In [1]: import numpy as np

In [2]: from numpy import linalg as LA

In [3]: np.set_printoptions(precision=2, suppress=True, linewidth=200, legacy="1.25")

In [4]: K = np.loadtxt("m.csv", delimiter=",")

In [5]: K
Out[5]: 
array([[-0.4, -0.3,  0.6, -1. , -1. , -0.1,  2.5],
       [ 0.4, -1.4,  0.4,  1. , -1.9, -0.4,  0.1],
       [-0.4, -0.4, -0.5, -0.2,  0.8, -0.1, -0.1],
       [-0.4, -0.2, -1.1, -0.9,  0.7,  0.6,  1.5],
       [ 0.7, -0.7,  0.1, -0.2,  0.7, -0.9, -0.6],
       [ 0.3,  0. , -2.6, -1.8, -1.3,  1.5, -0.9],
       [ 0.6,  0.4,  0.1,  0.4, -1.4, -0.4, -0.2]])

In [6]: x0 = np.array([3, 0, 3, 3, 0, 3, 3])

In [7]: h1 = np.maximum(K @ x0, 0)

In [8]: np.tanh(K @ x0)
Out[8]: array([ 1.  ,  1.  , -1.  , -0.72, -0.99, -1.  ,  0.91])

In [9]: K.T @ h1
Out[9]: array([  0.78,  -7.14,   4.83,   0.3 , -15.45,  -2.88,  12.15])

In [10]: np.maximum(K @ (3 * x0), 0)
Out[10]: array([14.4, 13.5,  0. ,  0. ,  0. ,  0. ,  4.5])

In [11]: print(np.maximum(K @ x0, 0) - np.maximum(-K @ x0, 0))
[  4.8   4.5  -3.9  -0.9  -2.7 -10.5   1.5]

In [12]: arr = np.loadtxt("test4.csv", delimiter=",")

In [13]: arr
Out[13]: 
array([[3., 4., 0., 0., 0., 0., 0., 0., 0., 0., 0., 0., 0., 0.],
       [4., 2., 4., 0., 0., 0., 0., 0., 0., 0., 0., 0., 0., 0.],
       [0., 4., 8., 4., 0., 0., 0., 0., 0., 0., 0., 0., 0., 0.],
       [0., 0., 4., 5., 4., 0., 0., 0., 0., 0., 0., 0., 0., 0.],
       [0., 0., 0., 4., 2., 4., 0., 0., 0., 0., 0., 0., 0., 0.],
       [0., 0., 0., 0., 4., 7., 4., 0., 0., 0., 0., 0., 0., 0.],
       [0., 0., 0., 0., 0., 4., 4., 4., 0., 0., 0., 0., 0., 0.],
       [0., 0., 0., 0., 0., 0., 4., 8., 4., 0., 0., 0., 0., 0.],
       [0., 0., 0., 0., 0., 0., 0., 4., 5., 4., 0., 0., 0., 0.],
       [0., 0., 0., 0., 0., 0., 0., 0., 4., 5., 4., 0., 0., 0.],
       [0., 0., 0., 0., 0., 0., 0., 0., 0., 4., 6., 4., 0., 0.],
       [0., 0., 0., 0., 0., 0., 0., 0., 0., 0., 4., 2., 4., 0.],
       [0., 0., 0., 0., 0., 0., 0., 0., 0., 0., 0., 4., 6., 4.],
       [0., 0., 0., 0., 0., 0., 0., 0., 0., 0., 0., 0., 4., 7.]])

In [14]: x0 = np.array([3, 3, 3, 3, 3, 0, 2, 2, 2, 0, 1, 1, 0, 0])

In [15]: rhs = arr @ x0

In [16]: rhs
Out[16]: array([21., 30., 48., 39., 18., 20., 16., 32., 18., 12., 10.,  6.,  4.,  0.])

In [17]: np.round(LA.solve(arr.T, arr[5]), 2) + 0
Out[17]: array([0., 0., 0., 0., 0., 1., 0., 0., 0., 0., 0., 0., 0., 0.])

In [18]: np.round(LA.solve(arr, rhs), 2) + 0
Out[18]: array([3., 3., 3., 3., 3., 0., 2., 2., 2., 0., 1., 1., 0., 0.])

In [19]: print(LA.solve(arr, rhs + arr[:, 7]))
[ 3.  3.  3.  3.  3. -0.  2.  3.  2.  0.  1.  1.  0.  0.]

In [20]: np.round(LA.solve(arr, 2 * rhs), 2) + 0
Out[20]: array([6., 6., 6., 6., 6., 0., 4., 4., 4., 0., 2., 2., 0., 0.])
